>>> import numpy as np
>>> np.set_printoptions(precision=3, suppress=True, linewidth=100)
>>> Q, _ = np.linalg.qr(np.array([[-0.4, 0.4, 1.4, -1.0],
...     [-0.5, 2.5, -0.2, 0.6],
...     [-0.6, -1.8, 0.8, 1.2],
...     [-1.3, -1.5, 0.7, 2.6]]))
>>> w = np.array([2, 1, 2, -3])
>>> E = Q @ np.diag(w) @ Q.T
>>> E
array([[ 1.782,  0.15 ,  0.845, -0.38 ],
       [ 0.15 ,  0.674, -1.013,  0.932],
       [ 0.845, -1.013, -1.425,  1.71 ],
       [-0.38 ,  0.932,  1.71 ,  0.969]])
>>> w, vecs = np.linalg.eigh(E)
>>> x = np.array([1, 0, 1, 2])
>>> np.round(x @ E @ x, 3)
np.float64(11.244)
>>> vecs * np.maximum(w, 0) @ vecs.T
array([[ 1.888, -0.044,  0.39 , -0.129],
       [-0.044,  1.026, -0.185,  0.474],
       [ 0.39 , -0.185,  0.521,  0.634],
       [-0.129,  0.474,  0.634,  1.565]])
>>> Q, r_ = np.linalg.qr(E)
>>> Q @ r_
array([[ 1.782,  0.15 ,  0.845, -0.38 ],
       [ 0.15 ,  0.674, -1.013,  0.932],
       [ 0.845, -1.013, -1.425,  1.71 ],
       [-0.38 ,  0.932,  1.71 ,  0.969]])
>>> np.abs(np.diag(r_))
array([2.014, 1.482, 2.015, 1.995])
>>> Q = E.astype(float).copy()
>>> for j in range(4):
...     Q[:, j] -= Q[:, :j] @ (Q[:, :j].T @ Q[:, j])
...     Q[:, j] /= np.linalg.norm(Q[:, j])
... 
>>> np.round(Q.T @ Q, 3) + 0
array([[1., 0., 0., 0.],
       [0., 1., 0., 0.],
       [0., 0., 1., 0.],
       [0., 0., 0., 1.]])
>>> np.round(Q.T @ E, 3) + 0
array([[ 2.014, -0.418, -0.249,  0.267],
       [ 0.   ,  1.482,  1.604, -0.099],
       [ 0.   ,  0.   ,  2.015, -0.902],
       [ 0.   ,  0.   ,  0.   ,  1.995]])
>>> data = np.load("case2.npy")
>>> data
array([[2., 1., 0., 0., 0., 0., 0.],
       [0., 2., 1., 0., 0., 0., 0.],
       [0., 0., 2., 1., 0., 0., 0.],
       [0., 0., 0., 2., 1., 0., 0.],
       [0., 0., 0., 0., 2., 1., 0.],
       [0., 0., 0., 0., 0., 2., 1.],
       [0., 0., 0., 0., 0., 0., 2.]])
>>> Q, vecs = np.linalg.qr(data[:, :2])[0], np.linalg.qr(data[:, 2:])[0]
>>> sv = np.linalg.svd(Q.T @ vecs, compute_uv=False)
>>> (sv > 0.9).sum()
np.int64(0)
>>> sv.round(3) + 0
array([0.5, 0. ])
>>> round(float(np.linalg.norm(Q @ Q.T - vecs @ vecs.T, 2)), 3)
1.0
>>> np.prod(np.diag(data)), round(float(np.linalg.det(data)), 3)
(np.float64(128.0), 128.0)
>>> data @ data
array([[4., 4., 1., 0., 0., 0., 0.],
       [0., 4., 4., 1., 0., 0., 0.],
       [0., 0., 4., 4., 1., 0., 0.],
       [0., 0., 0., 4., 4., 1., 0.],
       [0., 0., 0., 0., 4., 4., 1.],
       [0., 0., 0., 0., 0., 4., 4.],
       [0., 0., 0., 0., 0., 0., 4.]])
>>> np.sort(np.linalg.eigvals(data))
array([2., 2., 2., 2., 2., 2., 2.])
>>> M = np.array([[2, 1, 2, 0, 0, 1],
...     [3, 4, 5, 0, 0, 0],
...     [0, 2, 5, 0, 0, 1],
...     [0, 0, 0, 1, 5, 0],
...     [0, 0, 0, 4, 0, 0],
...     [0, 5, 3, 0, 0, 5]])
>>> M
array([[2, 1, 2, 0, 0, 1],
       [3, 4, 5, 0, 0, 0],
       [0, 2, 5, 0, 0, 1],
       [0, 0, 0, 1, 5, 0],
       [0, 0, 0, 4, 0, 0],
       [0, 5, 3, 0, 0, 5]])
>>> u = np.array([2, 3, -1, -3, 2, 2])
>>> out = M + np.outer(u, np.eye(6)[3])
>>> out
array([[ 2.,  1.,  2.,  2.,  0.,  1.],
       [ 3.,  4.,  5.,  3.,  0.,  0.],
       [ 0.,  2.,  5., -1.,  0.,  1.],
       [ 0.,  0.,  0., -2.,  5.,  0.],
       [ 0.,  0.,  0.,  6.,  0.,  0.],
       [ 0.,  5.,  3.,  2.,  0.,  5.]])
>>> np.round(np.linalg.det(out) / np.linalg.det(M), 3), np.round(1 + np.linalg.solve(M, u)[3], 3)
(np.float64(1.5), np.float64(1.5))
>>> np.linalg.matrix_rank(np.linalg.inv(out) - np.linalg.inv(M), tol=1e-8)
np.int64(1)
>>> np.linalg.matrix_rank(out - M)
np.int64(1)
>>> x = np.array([1, 1, 2, 0, 1, 2])
>>> h = np.maximum(M @ x, 0)
>>> np.flatnonzero(h > 1e-9)
array([0, 1, 2, 3, 5])
>>> h
array([ 9, 17, 14,  5,  0, 21])
>>> np.maximum(M @ x, 0) - np.maximum(-M @ x, 0)
array([ 9, 17, 14,  5,  0, 21])
>>> np.tanh(M @ x)
array([1., 1., 1., 1., 0., 1.])
>>> M * (h > 1e-9)[:, None]
array([[2, 1, 2, 0, 0, 1],
       [3, 4, 5, 0, 0, 0],
       [0, 2, 5, 0, 0, 1],
       [0, 0, 0, 1, 5, 0],
       [0, 0, 0, 0, 0, 0],
       [0, 5, 3, 0, 0, 5]])
>>> feats = np.load("test13.npy")
>>> feats
array([[ 4,  2,  2,  0,  4],
       [ 5,  4,  4,  1,  5],
       [ 3,  4,  5,  2,  0],
       [ 3,  2,  4,  3,  5],
       [ 4,  0,  1,  5,  2],
       [ 4,  5,  2,  3,  5],
       [ 4,  4,  0,  5,  1],
       [ 3,  2,  5,  1,  4],
       [ 4,  4,  0,  5,  2],
       [ 4,  5,  1,  3,  0],
       [-1, -2, -2, -1, -1]])
>>> u, g = feats[9], feats[7]
>>> u @ u
np.int64(51)
>>> pr = (u @ g) / (u @ u) * u
>>> round(np.linalg.norm(u + g) ** 2 + np.linalg.norm(u - g) ** 2, 3)
np.float64(212.0)
>>> np.linalg.matrix_rank(np.outer(u, g))
np.int64(1)
>>> round(float((g - pr) @ u), 3)
-0.0
>>> pr
array([2.353, 2.941, 0.588, 1.765, 0.   ])
>>> gram = np.cov(feats, rowvar=False)
>>> round(float(np.corrcoef(feats[:, 1], feats[:, 2])[0, 1]), 3)
0.34
>>> rng = np.random.default_rng(30)
>>> labels = rng.integers(0, 2, 7)
>>> X = np.array([[-1, 3, 2, 5, -5, 1, 3],
...     [5, -4, -2, -1, -2, 1, -1],
...     [-4, 5, 4, 4, -2, 4, -5],
...     [5, 4, -5, -2, 1, 2, 0],
...     [2, -2, -5, 0, -5, 1, -5],
...     [0, -4, -1, -1, -1, -1, -4],
...     [2, 4, 2, 2, 0, -3, 1]]) * (labels[:, None] == labels)
>>> X
array([[-1,  3,  0,  5, -5,  1,  0],
       [ 5, -4,  0, -1, -2,  1,  0],
       [ 0,  0,  4,  0,  0,  0, -5],
       [ 5,  4,  0, -2,  1,  2,  0],
       [ 2, -2,  0,  0, -5,  1,  0],
       [ 0, -4,  0, -1, -1, -1,  0],
       [ 0,  0,  2,  0,  0,  0,  1]])
>>> # splits into 2 blocks
>>> t3 = np.stack([X, 4 * X, X[::-1]])
>>> t3.sum(axis=0)
array([[ -5,  15,   2,  25, -25,   5,   1],
       [ 25, -24,   0,  -6, -11,   4,   0],
       [  2,  -2,  20,   0,  -5,   1, -25],
       [ 30,  24,   0, -12,   6,  12,   0],
       [ 10, -10,   4,   0, -25,   5,  -5],
       [  5, -24,   0,  -6,  -7,  -4,   0],
       [ -1,   3,  10,   5,  -5,   1,   5]])
>>> np.linalg.norm(t3, axis=(1, 2))
array([16.031, 64.125, 16.031])
>>> (t3 @ X.T).shape
(3, 7, 7)
>>> labels = rng.permutation(7)
>>> labels
array([2, 6, 5, 3, 1, 0, 4])
>>> out = X[labels][:, labels]
>>> np.sort(np.abs(np.linalg.eigvals(out)))
array([0.48 , 2.682, 3.742, 3.742, 4.071, 7.889, 7.889])
>>> np.allclose(out, X)
False
>>> round(float(np.linalg.det(out)), 3), round(float(np.linalg.det(X[labels])), 3)
(4564.0, 4564.0)
>>> out
array([[ 4, -5,  0,  0,  0,  0,  0],
       [ 2,  1,  0,  0,  0,  0,  0],
       [ 0,  0, -1, -1, -4,  0, -1],
       [ 0,  0,  2, -2,  4,  5,  1],
       [ 0,  0,  1, -1, -4,  5, -2],
       [ 0,  0,  1,  5,  3, -1, -5],
       [ 0,  0,  1,  0, -2,  2, -5]])
>>> np.diag(out)
array([ 4,  1, -1, -2, -4, -1, -5])
>>> A = np.load("arr.npy")
>>> A
array([[6., 0., 5., 5., 5., 5., 5., 5., 5., 0.],
       [0., 6., 0., 0., 0., 0., 0., 0., 0., 5.],
       [5., 0., 6., 5., 5., 5., 5., 5., 5., 0.],
       [5., 0., 5., 6., 5., 5., 5., 5., 5., 0.],
       [5., 0., 5., 5., 6., 5., 5., 5., 5., 0.],
       [5., 0., 5., 5., 5., 6., 5., 5., 5., 0.],
       [5., 0., 5., 5., 5., 5., 6., 5., 5., 0.],
       [5., 0., 5., 5., 5., 5., 5., 6., 5., 0.],
       [5., 0., 5., 5., 5., 5., 5., 5., 6., 0.],
       [0., 5., 0., 0., 0., 0., 0., 0., 0., 6.]])
>>> out = np.linalg.inv(A)
>>> (np.abs(out) > 1e-9).astype(int)
array([[1, 0, 1, 1, 1, 1, 1, 1, 1, 0],
       [0, 1, 0, 0, 0, 0, 0, 0, 0, 1],
       [1, 0, 1, 1, 1, 1, 1, 1, 1, 0],
       [1, 0, 1, 1, 1, 1, 1, 1, 1, 0],
       [1, 0, 1, 1, 1, 1, 1, 1, 1, 0],
       [1, 0, 1, 1, 1, 1, 1, 1, 1, 0],
       [1, 0, 1, 1, 1, 1, 1, 1, 1, 0],
       [1, 0, 1, 1, 1, 1, 1, 1, 1, 0],
       [1, 0, 1, 1, 1, 1, 1, 1, 1, 0],
       [0, 1, 0, 0, 0, 0, 0, 0, 0, 1]])
>>> np.linalg.det(A) * out
array([[ 396.,    0.,  -55.,  -55.,  -55.,  -55.,  -55.,  -55.,  -55.,    0.],
       [   0.,  246.,    0.,    0.,    0.,    0.,    0.,    0.,    0., -205.],
       [ -55.,    0.,  396.,  -55.,  -55.,  -55.,  -55.,  -55.,  -55.,    0.],
       [ -55.,    0.,  -55.,  396.,  -55.,  -55.,  -55.,  -55.,  -55.,    0.],
       [ -55.,    0.,  -55.,  -55.,  396.,  -55.,  -55.,  -55.,  -55.,    0.],
       [ -55.,    0.,  -55.,  -55.,  -55.,  396.,  -55.,  -55.,  -55.,    0.],
       [ -55.,    0.,  -55.,  -55.,  -55.,  -55.,  396.,  -55.,  -55.,    0.],
       [ -55.,    0.,  -55.,  -55.,  -55.,  -55.,  -55.,  396.,  -55.,    0.],
       [ -55.,    0.,  -55.,  -55.,  -55.,  -55.,  -55.,  -55.,  396.,    0.],
       [   0., -205.,    0.,    0.,    0.,    0.,    0.,    0.,    0.,  246.]])
>>> np.allclose(out, A.T)
False
>>> round(np.linalg.norm(A, "nuc"), 3)
np.float64(60.0)
>>> np.linalg.norm(A, axis=0)
array([14.526,  7.81 , 14.526, 14.526, 14.526, 14.526, 14.526, 14.526, 14.526,  7.81 ])
>>> round(np.linalg.norm(A) ** 2 / np.linalg.norm(A, 2) ** 2, 3)
np.float64(1.077)
>>> A[8] @ A[2]
np.float64(210.0)
>>> round(np.linalg.norm(A, 2), 3)
np.float64(41.0)
>>> round(np.linalg.norm(A[8], 1), 3), round(np.linalg.norm(A[8], np.inf), 3)
(np.float64(41.0), np.float64(6.0))
>>> x = np.ones(10)
>>> for _ in range(4):
...     x = A @ x
...     x /= np.linalg.norm(x)
...     print(round(x @ A @ x, 3))
... 
40.47
40.961
40.997
41.0
>>> np.round(np.linalg.eigvalsh(A)[-1], 3)
np.float64(41.0)
>>> out = np.array([[-3, -2, 0], [3, 2, 2], [3, 0, -1]])
>>> C = np.array([[1, 2, 0, 0, 3, -2, 4, 1],
...     [-5, -3, -1, -5, -4, 0, 4, 1],
...     [3, -1, -4, 5, -2, -4, -1, 2],
...     [0, 0, -5, -4, -1, 0, 0, -4],
...     [-4, 0, -2, -1, -3, -5, 3, 1],
...     [-1, -5, 1, 4, 3, 3, -3, 2],
...     [-1, -5, 2, 1, -3, -5, -2, -5],
...     [-5, 5, 1, -4, -4, 2, 3, -4]])
>>> J = np.block([[out, np.zeros((3, 8))], [np.zeros((8, 3)), C]])
>>> J
array([[-3., -2.,  0.,  0.,  0.,  0.,  0.,  0.,  0.,  0.,  0.],
       [ 3.,  2.,  2.,  0.,  0.,  0.,  0.,  0.,  0.,  0.,  0.],
       [ 3.,  0., -1.,  0.,  0.,  0.,  0.,  0.,  0.,  0.,  0.],
       [ 0.,  0.,  0.,  1.,  2.,  0.,  0.,  3., -2.,  4.,  1.],
       [ 0.,  0.,  0., -5., -3., -1., -5., -4.,  0.,  4.,  1.],
       [ 0.,  0.,  0.,  3., -1., -4.,  5., -2., -4., -1.,  2.],
       [ 0.,  0.,  0.,  0.,  0., -5., -4., -1.,  0.,  0., -4.],
       [ 0.,  0.,  0., -4.,  0., -2., -1., -3., -5.,  3.,  1.],
       [ 0.,  0.,  0., -1., -5.,  1.,  4.,  3.,  3., -3.,  2.],
       [ 0.,  0.,  0., -1., -5.,  2.,  1., -3., -5., -2., -5.],
       [ 0.,  0.,  0., -5.,  5.,  1., -4., -4.,  2.,  3., -4.]])
>>> d = np.linalg.norm(feats[:, None] - feats[None], axis=-1)
>>> d[0]
array([0.   , 3.317, 5.831, 3.873, 5.831, 4.359, 6.481, 3.317, 6.083, 5.916, 9.11 ])
>>> np.linalg.norm(feats, axis=1)
array([6.325, 9.11 , 7.348, 7.937, 6.782, 8.888, 7.616, 7.416, 7.81 , 7.141, 3.317])
>>> np.linalg.matrix_rank(d ** 2)
np.int64(7)
>>> (d + 1e9 * np.eye(11)).round(6).argmin(axis=1)
array([1, 5, 9, 7, 8, 1, 8, 3, 6, 6, 0])
>>> d[:5, :5]
array([[0.   , 3.317, 5.831, 3.873, 5.831],
       [3.317, 0.   , 5.568, 3.464, 7.141],
       [5.831, 5.568, 0.   , 5.568, 6.782],
       [3.873, 3.464, 5.568, 0.   , 5.196],
       [5.831, 7.141, 6.782, 5.196, 0.   ]])
>>> np.linalg.norm(feats - feats.mean(axis=0), axis=1)
array([3.057, 4.11 , 4.121, 3.382, 3.941, 3.514, 3.824, 3.764, 3.565, 3.591, 9.014])
>>> d.mean(axis=1).argmax()
np.int64(10)
